>>> import numpy as np
>>> from numpy import linalg as LA
>>> np.set_printoptions(precision=2, suppress=True, linewidth=200)
>>> data = np.loadtxt("x.csv", delimiter=",")
>>> data
array([[0.11, 0.09, 0.11, 0.03, 0.03, 0.05, 0.05, 0.11, 0.03, 0.09, 0.07, 0.11, 0.03, 0.07, 0.11, 0.11],
       [0.09, 0.08, 0.09, 0.03, 0.03, 0.04, 0.04, 0.09, 0.03, 0.08, 0.06, 0.09, 0.03, 0.06, 0.09, 0.09],
       [0.11, 0.09, 0.11, 0.03, 0.03, 0.05, 0.05, 0.11, 0.03, 0.09, 0.07, 0.11, 0.03, 0.07, 0.11, 0.11],
       [0.03, 0.03, 0.03, 0.01, 0.01, 0.01, 0.01, 0.03, 0.01, 0.03, 0.02, 0.03, 0.01, 0.02, 0.03, 0.03],
       [0.03, 0.03, 0.03, 0.01, 0.01, 0.01, 0.01, 0.03, 0.01, 0.03, 0.02, 0.03, 0.01, 0.02, 0.03, 0.03],
       [0.05, 0.04, 0.05, 0.01, 0.01, 0.02, 0.02, 0.05, 0.01, 0.04, 0.03, 0.05, 0.01, 0.03, 0.05, 0.05],
       [0.05, 0.04, 0.05, 0.01, 0.01, 0.02, 0.02, 0.05, 0.01, 0.04, 0.03, 0.05, 0.01, 0.03, 0.05, 0.05],
       [0.11, 0.09, 0.11, 0.03, 0.03, 0.05, 0.05, 0.11, 0.03, 0.09, 0.07, 0.11, 0.03, 0.07, 0.11, 0.11],
       [0.03, 0.03, 0.03, 0.01, 0.01, 0.01, 0.01, 0.03, 0.01, 0.03, 0.02, 0.03, 0.01, 0.02, 0.03, 0.03],
       [0.09, 0.08, 0.09, 0.03, 0.03, 0.04, 0.04, 0.09, 0.03, 0.08, 0.06, 0.09, 0.03, 0.06, 0.09, 0.09],
       [0.07, 0.06, 0.07, 0.02, 0.02, 0.03, 0.03, 0.07, 0.02, 0.06, 0.05, 0.07, 0.02, 0.05, 0.07, 0.07],
       [0.11, 0.09, 0.11, 0.03, 0.03, 0.05, 0.05, 0.11, 0.03, 0.09, 0.07, 0.11, 0.03, 0.07, 0.11, 0.11],
       [0.03, 0.03, 0.03, 0.01, 0.01, 0.01, 0.01, 0.03, 0.01, 0.03, 0.02, 0.03, 0.01, 0.02, 0.03, 0.03],
       [0.07, 0.06, 0.07, 0.02, 0.02, 0.03, 0.03, 0.07, 0.02, 0.06, 0.05, 0.07, 0.02, 0.05, 0.07, 0.07],
       [0.11, 0.09, 0.11, 0.03, 0.03, 0.05, 0.05, 0.11, 0.03, 0.09, 0.07, 0.11, 0.03, 0.07, 0.11, 0.11],
       [0.11, 0.09, 0.11, 0.03, 0.03, 0.05, 0.05, 0.11, 0.03, 0.09, 0.07, 0.11, 0.03, 0.07, 0.11, 0.11]])
>>> w, vecs = LA.eigh(data)
>>> round(w.sum(), 2), np.trace(data)
(np.float64(1.0), np.float64(1.0))
>>> np.round(LA.svd(data, compute_uv=False), 2) + 0
array([1., 0., 0., 0., 0., 0., 0., 0., 0., 0., 0., 0., 0., 0., 0., 0.])
>>> np.round(LA.eigvalsh(data @ data), 2) + 0
array([0., 0., 0., 0., 0., 0., 0., 0., 0., 0., 0., 0., 0., 0., 0., 1.])
>>> (w > 1e-8).sum(), (w < -1e-8).sum()
(np.int64(1), np.int64(0))
>>> w.round(2) + 0
array([0., 0., 0., 0., 0., 0., 0., 0., 0., 0., 0., 0., 0., 0., 0., 1.])
>>> np.unique(w.round(6) + 0, return_counts=True)[1]
array([15,  1])
>>> np.abs(vecs[:, -1])
array([0.34, 0.27, 0.34, 0.09, 0.09, 0.15, 0.15, 0.34, 0.09, 0.27, 0.21, 0.34, 0.09, 0.21, 0.34, 0.34])
>>> w, vecs = LA.eigh(data)
>>> x0 = np.array([3, 0, 5, -3, -6, 4, 6, 7, 2, 4, 9, -5, 1, 9, -3, -4])
>>> np.round(LA.eigvalsh(data[1:, 1:]), 2) + 0
array([0.  , 0.  , 0.  , 0.  , 0.  , 0.  , 0.  , 0.  , 0.  , 0.  , 0.  , 0.  , 0.  , 0.  , 0.89])
>>> np.round(x0 @ data @ x0, 2)
np.float64(48.07)
>>> np.round(x0 @ data @ x0 / (x0 @ x0), 2), round(float(w[0]), 2), w[-1]
(np.float64(0.12), -0.0, np.float64(1.0))
>>> K = np.load("a.npy")
>>> K
array([[-0.4 , -0.5 , -1.  ,  2.66, -0.9 ,  0.9 ,  0.  ],
       [-0.7 ,  1.4 , -1.  ,  3.59, -1.2 , -0.4 ,  0.7 ],
       [-0.6 ,  1.5 ,  1.5 , -0.77,  0.2 , -0.8 , -1.3 ],
       [-0.4 , -1.  ,  0.4 , -2.99,  1.  ,  0.6 ,  1.6 ],
       [-0.1 ,  0.9 , -1.5 ,  2.25, -0.8 ,  0.3 , -0.2 ],
       [-1.3 , -0.7 ,  0.9 , -2.19,  0.7 , -3.1 ,  0.6 ],
       [ 0.1 , -0.7 ,  2.4 , -1.27,  0.4 , -0.5 ,  0.4 ],
       [-0.9 ,  0.1 ,  1.1 ,  2.38, -0.8 ,  1.  ,  0.4 ],
       [ 0.2 ,  0.  , -0.4 ,  3.25, -1.1 ,  1.  , -0.6 ],
       [ 0.8 ,  0.2 ,  0.4 ,  1.13, -0.4 , -1.  , -1.1 ],
       [ 0.6 , -1.5 ,  0.7 , -1.51,  0.5 ,  0.7 ,  0.2 ],
       [ 0.4 , -1.6 ,  0.3 , -0.48,  0.2 , -0.6 , -1.6 ],
       [ 0.6 ,  1.5 ,  0.9 , -3.66,  1.2 ,  0.1 ,  1.  ],
       [-2.1 ,  0.  , -1.  ,  7.09, -2.4 ,  1.1 ,  0.3 ],
       [-0.9 ,  0.4 , -0.8 ,  0.39, -0.1 ,  0.3 , -1.  ],
       [ 1.6 , -1.4 ,  0.5 , -0.11,  0.  ,  0.8 ,  0.6 ],
       [-0.7 , -0.9 , -1.6 , -4.36,  1.5 , -0.1 , -0.1 ],
       [-0.8 , -1.1 , -0.1 ,  2.87, -1.  ,  0.5 , -1.6 ],
       [ 0.3 ,  0.5 ,  1.  , -6.  ,  2.  , -0.4 , -0.5 ],
       [-0.6 , -0.5 , -0.4 ,  4.79, -1.6 ,  1.3 ,  1.8 ],
       [-0.7 , -0.6 ,  1.3 , -1.39,  0.5 ,  2.3 ,  0.1 ],
       [ 0.8 ,  1.2 ,  1.  ,  1.48, -0.5 , -0.3 , -1.2 ],
       [ 2.5 ,  0.8 , -2.  ,  1.29, -0.4 , -0.5 , -0.4 ]])
>>> proj = K @ LA.solve(K.T @ K, K.T)
>>> np.allclose(proj @ proj, proj)
True
>>> cent = K[[13, 5]].astype(float)
>>> for _ in range(7):
...     labels = LA.norm(K[:, None] - cent, axis=-1).argmin(axis=1)
...     cent = np.array([K[labels == j].mean(axis=0) for j in range(2)])
... 
>>> labels
array([0, 0, 1, 1, 0, 1, 1, 0, 0, 1, 1, 1, 1, 0, 1, 1, 1, 0, 1, 0, 1, 1, 1])
>>> cent[1] - cent[0]
array([ 0.88, -0.19,  1.  , -4.97,  1.68, -0.88, -0.28])
>>> cent
array([[-0.67,  0.04, -0.54,  3.61, -1.23,  0.71,  0.1 ],
       [ 0.21, -0.15,  0.46, -1.36,  0.45, -0.17, -0.18]])
>>> U, sv, vt = LA.svd(cent)
>>> sv
array([4.25, 0.32])
>>> B = U[:, :1] @ np.diag(sv[:1]) @ vt[:1]
>>> B
array([[-0.66,  0.08, -0.62,  3.6 , -1.22,  0.68,  0.15],
       [ 0.25, -0.03,  0.24, -1.38,  0.47, -0.26, -0.06]])
>>> round(float(LA.norm(B) ** 2 / LA.norm(B, 2) ** 2), 2)
1.0
>>> round(float(B[0] @ B[1]), 2)
-6.04
>>> np.round(LA.norm(B, "nuc"), 2)
np.float64(4.25)
>>> round(float(LA.norm(B[0] - B[1])), 2)
5.49
>>> LA.norm(B, axis=1).argmax()
np.int64(0)
>>> U, sv, vt = LA.svd(K)
>>> np.argmax(sv[:-1] / (sv[1:] + 1e-6)) + 1
np.int64(6)
>>> B = U[:, :6] @ np.diag(sv[:6]) @ vt[:6]
>>> np.round(np.abs(K - B).max(), 2)
np.float64(0.05)
>>> round(LA.norm(K - B, 2), 2), round(float(sv[6]), 2)
(np.float64(0.11), 0.11)
>>> LA.matrix_rank(B)
np.int64(6)
>>> LA.matrix_rank(K, rtol=0.05)
np.int64(6)
>>> round(LA.norm(K - B) / LA.norm(K), 2)
np.float64(0.01)
>>> mat = np.load("sample15.npy")
>>> mat
array([[ 1.,  2., -2., -1.,  3.,  3., -3., -1., -1.,  1.,  3.,  1.],
       [ 0.,  0.,  2., -2.,  0., -3., -1., -3.,  0.,  3., -1., -3.],
       [ 0.,  3.,  2., -3.,  2., -1.,  3.,  3., -3.,  0., -3.,  2.],
       [ 1., -1.,  0., -2., -3., -3.,  0.,  3., -3., -1.,  0.,  2.],
       [ 3.,  3.,  1., -3., -2.,  2., -3.,  2., -3.,  0.,  0., -3.],
       [-2.,  1.,  0., -3., -3.,  1.,  3.,  1., -3., -2., -2.,  2.],
       [ 1.,  1., -2., -3., -3., -2.,  2., -1.,  2., -1., -1., -1.],
       [ 0.,  1.,  0., -3.,  2.,  2., -3., -3., -3.,  2., -3., -1.],
       [ 1., -2.,  0.,  0., -3.,  3., -2.,  0.,  3.,  1., -1.,  3.],
       [-3., -1., -3., -1.,  0.,  2., -3., -3., -3.,  3.,  2.,  3.],
       [-2.,  1.,  2.,  3.,  2.,  2.,  2.,  1.,  2.,  1.,  2.,  1.],
       [ 0.,  0.,  0.,  0.,  0.,  0.,  0.,  0.,  0.,  0.,  0.,  1.]])
>>> U, sv, vt = LA.svd(mat)
>>> np.argmax(sv[:-1] / (sv[1:] + 1e-6)) + 1
np.int64(11)
>>> sv
array([12.23, 11.69,  9.13,  8.65,  7.51,  5.91,  5.16,  4.03,  3.63,  1.05,  0.31,  0.03])
>>> B = U[:, :11] @ np.diag(sv[:11]) @ vt[:11]
>>> LA.matrix_rank(B)
np.int64(11)
>>> B.round(2) + 0
array([[ 1.  ,  2.  , -2.  , -1.  ,  3.  ,  3.  , -3.  , -1.  , -1.  ,  1.  ,  3.  ,  1.  ],
       [ 0.  ,  0.  ,  2.  , -2.  ,  0.  , -3.  , -1.  , -3.  ,  0.  ,  3.  , -1.  , -3.  ],
       [ 0.  ,  3.  ,  2.  , -3.  ,  2.  , -1.  ,  3.  ,  3.  , -3.  ,  0.  , -3.  ,  2.  ],
       [ 1.01, -1.  ,  0.  , -2.  , -3.  , -3.  ,  0.01,  3.  , -3.  , -1.  ,  0.  ,  2.  ],
       [ 3.  ,  3.  ,  1.  , -3.  , -2.  ,  2.  , -3.  ,  2.  , -3.  ,  0.  ,  0.  , -3.  ],
       [-2.  ,  1.  ,  0.  , -3.  , -3.  ,  1.  ,  3.  ,  1.  , -3.  , -2.  , -2.  ,  2.  ],
       [ 1.  ,  1.  , -2.  , -3.  , -3.  , -2.  ,  2.  , -1.  ,  2.  , -1.  , -1.  , -1.  ],
       [ 0.01,  1.  ,  0.  , -3.  ,  2.  ,  2.  , -2.99, -3.  , -3.  ,  2.  , -3.  , -1.  ],
       [ 1.  , -2.  ,  0.  ,  0.  , -3.  ,  3.  , -2.  ,  0.  ,  3.  ,  1.  , -1.  ,  3.  ],
       [-3.  , -1.  , -3.  , -1.  ,  0.  ,  2.  , -3.  , -3.  , -3.  ,  3.  ,  2.  ,  3.  ],
       [-1.99,  1.  ,  2.  ,  3.  ,  2.  ,  2.  ,  2.01,  1.  ,  2.  ,  1.  ,  2.  ,  1.  ],
       [ 0.  ,  0.  ,  0.  ,  0.  ,  0.  ,  0.  ,  0.  ,  0.  ,  0.  ,  0.  ,  0.  ,  1.  ]])
>>> np.round(LA.norm(mat - B) / LA.norm(mat), 2)
np.float64(0.0)
>>> r0, g = mat[11], mat[0]
>>> r0 @ g
np.float64(1.0)
>>> p = (r0 @ g) / (r0 @ r0) * r0
>>> np.outer(r0, g)
array([[ 0.,  0., -0., -0.,  0.,  0., -0., -0., -0.,  0.,  0.,  0.],
       [ 0.,  0., -0., -0.,  0.,  0., -0., -0., -0.,  0.,  0.,  0.],
       [ 0.,  0., -0., -0.,  0.,  0., -0., -0., -0.,  0.,  0.,  0.],
       [ 0.,  0., -0., -0.,  0.,  0., -0., -0., -0.,  0.,  0.,  0.],
       [ 0.,  0., -0., -0.,  0.,  0., -0., -0., -0.,  0.,  0.,  0.],
       [ 0.,  0., -0., -0.,  0.,  0., -0., -0., -0.,  0.,  0.,  0.],
       [ 0.,  0., -0., -0.,  0.,  0., -0., -0., -0.,  0.,  0.,  0.],
       [ 0.,  0., -0., -0.,  0.,  0., -0., -0., -0.,  0.,  0.,  0.],
       [ 0.,  0., -0., -0.,  0.,  0., -0., -0., -0.,  0.,  0.,  0.],
       [ 0.,  0., -0., -0.,  0.,  0., -0., -0., -0.,  0.,  0.,  0.],
       [ 0.,  0., -0., -0.,  0.,  0., -0., -0., -0.,  0.,  0.,  0.],
       [ 1.,  2., -2., -1.,  3.,  3., -3., -1., -1.,  1.,  3.,  1.]])
>>> p
array([0., 0., 0., 0., 0., 0., 0., 0., 0., 0., 0., 1.])
>>> rng = np.random.default_rng(46)
>>> labels = rng.permutation(12)
>>> labels
array([ 1,  8,  9,  2,  6,  4,  0, 11,  5,  7, 10,  3])
>>> B = mat[labels][:, labels]
>>> np.diag(B)
array([ 0.,  3.,  3.,  2.,  2., -2.,  1.,  1.,  1., -3.,  2., -2.])
>>> np.trace(B)
np.float64(8.0)
>>> np.round(LA.det(B), 2), np.round(LA.det(mat[labels]), 2)
(np.float64(340368.0), np.float64(-340368.0))
>>> np.allclose(B, mat)
False
>>> A = np.load("out17.npy")
>>> A
array([[1.  , 0.7 , 0.49, 0.34, 0.24, 0.17, 0.12, 0.08],
       [0.7 , 1.  , 0.7 , 0.49, 0.34, 0.24, 0.17, 0.12],
       [0.49, 0.7 , 1.  , 0.7 , 0.49, 0.34, 0.24, 0.17],
       [0.34, 0.49, 0.7 , 1.  , 0.7 , 0.49, 0.34, 0.24],
       [0.24, 0.34, 0.49, 0.7 , 1.  , 0.7 , 0.49, 0.34],
       [0.17, 0.24, 0.34, 0.49, 0.7 , 1.  , 0.7 , 0.49],
       [0.12, 0.17, 0.24, 0.34, 0.49, 0.7 , 1.  , 0.7 ],
       [0.08, 0.12, 0.17, 0.24, 0.34, 0.49, 0.7 , 1.  ]])
>>> labels = rng.permutation(8)
>>> labels
array([0, 6, 3, 5, 2, 7, 1, 4])
>>> B = A[labels][:, labels]
>>> np.sort(np.abs(LA.eigvals(B)))
array([0.19, 0.2 , 0.24, 0.33, 0.5 , 0.86, 1.78, 3.9 ])
>>> B = np.array([[0, 1, 2],
...     [2, 1, -1],
...     [-2, 1, 2],
...     [0, 1, -1],
...     [2, 1, 2],
...     [-2, 1, -1],
...     [-1, 1, -2],
...     [0, 0, -2]])
>>> np.einsum("ij->j", A)
array([3.14, 3.76, 4.13, 4.3 , 4.3 , 4.13, 3.76, 3.14])
>>> np.einsum("ij,ij->i", A, A)
array([1.95, 2.44, 2.66, 2.75, 2.75, 2.66, 2.44, 1.95])
>>> LA.matrix_rank(A @ B)
np.int64(3)
>>> np.allclose(A @ A.T, A.T @ A)
True
>>> round(np.abs(LA.eigvals(A)).max(), 2)
np.float64(3.9)
>>> LA.matrix_power(A, 2)
array([[1.95, 2.06, 1.93, 1.68, 1.4 , 1.13, 0.88, 0.66],
       [2.06, 2.44, 2.4 , 2.15, 1.83, 1.49, 1.18, 0.88],
       [1.93, 2.4 , 2.66, 2.54, 2.24, 1.87, 1.49, 1.13],
       [1.68, 2.15, 2.54, 2.75, 2.58, 2.24, 1.83, 1.4 ],
       [1.4 , 1.83, 2.24, 2.58, 2.75, 2.54, 2.15, 1.68],
       [1.13, 1.49, 1.87, 2.24, 2.54, 2.66, 2.4 , 1.93],
       [0.88, 1.18, 1.49, 1.83, 2.15, 2.4 , 2.44, 2.06],
       [0.66, 0.88, 1.13, 1.4 , 1.68, 1.93, 2.06, 1.95]])
